>>> import numpy as np
>>> np.set_printoptions(precision=2, suppress=True, linewidth=100, legacy="1.25")
>>> def tidy(a):
...     return np.round(a, 2) + 0
... 
>>> feats = np.load("out6.npy")
>>> feats
array([[ -5,   5,   1,  -5,   2],
       [  0,   0,   0,   0,   0],
       [ -5,   3,  -8,   0,  -6],
       [ -2,  18,  -1,  -7, -12],
       [ -3,   9,   8,  -7,  -3],
       [ -5,   3,  -8,   0,  -6],
       [ -5,  10,  -6,  -3, -11],
       [  0,   0,   0,   0,   0],
       [  0,   7,   2,  -3,  -5],
       [ -3,   9,   8,  -7,  -3],
       [ -3,   9,   8,  -7,  -3],
       [  1,  16,  -7,  -3, -14],
       [ -4,  12, -17,   0, -15],
       [  0,   0,   0,   0,   0],
       [ -8,  12,   0,  -7,  -9],
       [  0,   0,   0,   0,   0],
       [ -8,  14,   9, -12,  -1],
       [ -3,   9,   8,  -7,  -3],
       [-13,  17,   1, -12,  -7],
       [ -8,  12,   0,  -7,  -9],
       [  1,   9,  -9,   0,  -9],
       [ -3,   9,   8,  -7,  -3],
       [ -3,  16,  10, -10,  -8],
       [  0,   0,   0,   0,   0],
       [ -5,  10,  -6,  -3, -11],
       [ -2,  25,   1, -10, -17],
       [-10,   8,  -7,  -5,  -4],
       [ -2,  18,  -1,  -7, -12],
       [ -5,   5,   1,  -5,   2],
       [ -5,   5,   1,  -5,   2],
       [  1,   9,  -9,   0,  -9],
       [ -5,  10,  -6,  -3, -11],
       [ -4,  14,  -8,  -5,  -7],
       [  0,   0,   0,   0,   0],
       [ -3,  16,  10, -10,  -8],
       [  0,   0,   0,   0,   0],
       [  0,   0,   0,   0,   0],
       [  0,   0,   0,   0,   0],
       [-10,   8,  -7,  -5,  -4],
       [ -3,   9,   8,  -7,  -3]])
>>> Xs = feats - feats.mean(axis=0)
>>> vecs = np.linalg.svd(Xs)[2][:4]
>>> M2 = Xs - Xs @ vecs.T @ vecs
>>> tidy(M2.std(axis=0))
array([0.  , 0.  , 0.  , 0.01, 0.  ])
>>> tidy(np.cov(Xs @ vecs.T, rowvar=False))
array([[66.5 ,  0.  ,  0.  ,  0.  ],
       [ 0.  , 51.1 ,  0.  ,  0.  ],
       [ 0.  ,  0.  , 12.55,  0.  ],
       [ 0.  ,  0.  ,  0.  ,  2.06]])
>>> np.linalg.norm(M2, axis=1).round(6).argmax()
8
>>> lab = feats[:, 3] > np.median(feats[:, 3])
>>> u = feats[lab].mean(axis=0) - feats[~lab].mean(axis=0)
>>> lab.astype(int)
array([0, 1, 1, 0, 0, 1, 1, 1, 1, 0, 0, 1, 1, 1, 0, 1, 0, 0, 0, 0, 1, 0, 0, 1, 1, 0, 0, 0, 0, 0, 1,
       1, 0, 1, 0, 1, 1, 1, 0, 0])
>>> ((feats - feats.mean(axis=0)) @ u > 0).astype(int)
array([1, 1, 1, 0, 0, 1, 1, 1, 1, 0, 0, 1, 1, 1, 0, 1, 0, 0, 0, 0, 1, 0, 0, 1, 1, 0, 1, 0, 1, 1, 1,
       1, 1, 1, 0, 1, 1, 1, 1, 0])
>>> tidy(u)
array([ 3.68, -7.08, -6.66,  6.54,  0.13])
>>> C = feats[[1, 25]].astype(float)
>>> for _ in range(7):
...     lab = np.linalg.norm(feats[:, None] - C, axis=-1).argmin(axis=1)
...     C = np.array([feats[lab == j].mean(axis=0) for j in range(2)])
... 
>>> print(lab)
[0 0 0 1 0 0 1 0 0 0 0 1 1 0 1 0 1 0 1 1 1 0 1 0 1 1 1 1 0 0 1 1 1 0 1 0 0 0 1 0]
>>> np.bincount(lab)
array([21, 19])
>>> tidy(C[1] - C[0])
array([-2.64,  9.46, -4.55, -2.88, -7.99])
>>> U, sv, Vh = np.linalg.svd(feats)
>>> print(np.argmax(sv[:-1] / (sv[1:] + 1e-6)) + 1)
4
>>> M2 = U[:, :4] @ np.diag(sv[:4]) @ Vh[:4]
>>> np.linalg.matrix_rank(feats, rtol=0.05)
4
>>> tidy(np.linalg.norm(feats - M2, 2)), tidy(sv[4])
(0.04, 0.04)
>>> np.linalg.matrix_rank(M2)
4
>>> np.argsort(-np.linalg.norm(feats, axis=0).round(6), kind="stable")[:3]
array([1, 4, 2])
>>> np.linalg.cond(feats) > 100
True
>>> np.linalg.matrix_rank(feats, rtol=0.1)
4
>>> M2 = np.array([[2, 1], [2, 1]])
>>> C = np.array([[0, 0, -3], [-3, -1, 4], [1, 1, -2]])
>>> arr = np.kron(M2, C)
>>> arr
array([[ 0,  0, -6,  0,  0, -3],
       [-6, -2,  8, -3, -1,  4],
       [ 2,  2, -4,  1,  1, -2],
       [ 0,  0, -6,  0,  0, -3],
       [-6, -2,  8, -3, -1,  4],
       [ 2,  2, -4,  1,  1, -2]])
>>> U, sv, Vh = np.linalg.svd(arr)
>>> print(np.argmax(sv[:-1] / (sv[1:] + 1e-6)) + 1)
3
>>> M2 = U[:, :3] @ np.diag(sv[:3]) @ Vh[:3]
>>> tidy(np.linalg.norm(arr - M2) / np.linalg.norm(arr))
0.0
>>> print(tidy(np.abs(arr - M2).max()))
0.0
>>> tidy(np.linalg.norm(arr - M2, 2)), tidy(sv[3])
(0.0, 0.0)
>>> U, sv, Vh = np.linalg.svd(arr)
>>> vecs = Vh[:(sv > 1e-8).sum()]
>>> rng = np.random.default_rng(2444)
>>> x0 = arr[4] + -1 * arr[5] + rng.integers(2) * np.eye(6)[5]
>>> x0
array([-8., -4., 12., -4., -2.,  6.])
>>> print(tidy(np.diag(vecs.T @ vecs)))
[0.8 0.8 0.8 0.2 0.2 0.2]
>>> tidy(vecs.T @ vecs)
array([[0.8, 0. , 0. , 0.4, 0. , 0. ],
       [0. , 0.8, 0. , 0. , 0.4, 0. ],
       [0. , 0. , 0.8, 0. , 0. , 0.4],
       [0.4, 0. , 0. , 0.2, 0. , 0. ],
       [0. , 0.4, 0. , 0. , 0.2, 0. ],
       [0. , 0. , 0.4, 0. , 0. , 0.2]])
>>> print(np.allclose(vecs.T @ vecs @ x0, x0))
True
>>> print(np.linalg.matrix_rank(np.vstack([arr, x0])))
3
>>> u = np.array([3, 5, 0, -2, -4, -2, 0, 3, -2, 1, -4])
>>> mat = -1 * np.eye(11) + np.outer(u, u)
>>> mat
array([[  8.,  15.,   0.,  -6., -12.,  -6.,   0.,   9.,  -6.,   3., -12.],
       [ 15.,  24.,   0., -10., -20., -10.,   0.,  15., -10.,   5., -20.],
       [  0.,   0.,  -1.,   0.,   0.,   0.,   0.,   0.,   0.,   0.,   0.],
       [ -6., -10.,   0.,   3.,   8.,   4.,   0.,  -6.,   4.,  -2.,   8.],
       [-12., -20.,   0.,   8.,  15.,   8.,   0., -12.,   8.,  -4.,  16.],
       [ -6., -10.,   0.,   4.,   8.,   3.,   0.,  -6.,   4.,  -2.,   8.],
       [  0.,   0.,   0.,   0.,   0.,   0.,  -1.,   0.,   0.,   0.,   0.],
       [  9.,  15.,   0.,  -6., -12.,  -6.,   0.,   8.,  -6.,   3., -12.],
       [ -6., -10.,   0.,   4.,   8.,   4.,   0.,  -6.,   3.,  -2.,   8.],
       [  3.,   5.,   0.,  -2.,  -4.,  -2.,   0.,   3.,  -2.,   0.,  -4.],
       [-12., -20.,   0.,   8.,  16.,   8.,   0., -12.,   8.,  -4.,  15.]])
>>> x0 = np.array([2, -3, -3, 1, -2, 3, -1, 1, -1, 3, -1])
>>> rhs = mat @ x0
>>> rhs
array([  7.,  18.,   3.,  -7., -10.,  -9.,   1.,   8.,  -5.,   0., -11.])
>>> tidy(np.linalg.solve(mat.T, mat[8]))
array([0., 0., 0., 0., 0., 0., 0., 0., 1., 0., 0.])
>>> tidy(np.linalg.solve(mat, 2 * rhs))
array([ 4., -6., -6.,  2., -4.,  6., -2.,  2., -2.,  6., -2.])
>>> w, vecs = np.linalg.eigh(mat)
>>> x0 = np.array([-2, -2, -2, -2, 2, 2, -1, -2, -1, -1, -2])
>>> np.abs(mat).sum(axis=1).max(), np.abs(w).max()
(129.0, 87.0)
>>> (np.sign(vecs[:, -1].round(6)) == np.sign(vecs[0, -1].round(6))).astype(int)
array([1, 1, 0, 0, 0, 0, 0, 1, 0, 1, 0])
>>> tidy(np.linalg.eigvalsh(mat[1:, 1:]))
array([-1., -1., -1., -1., -1., -1., -1., -1., -1., 78.])
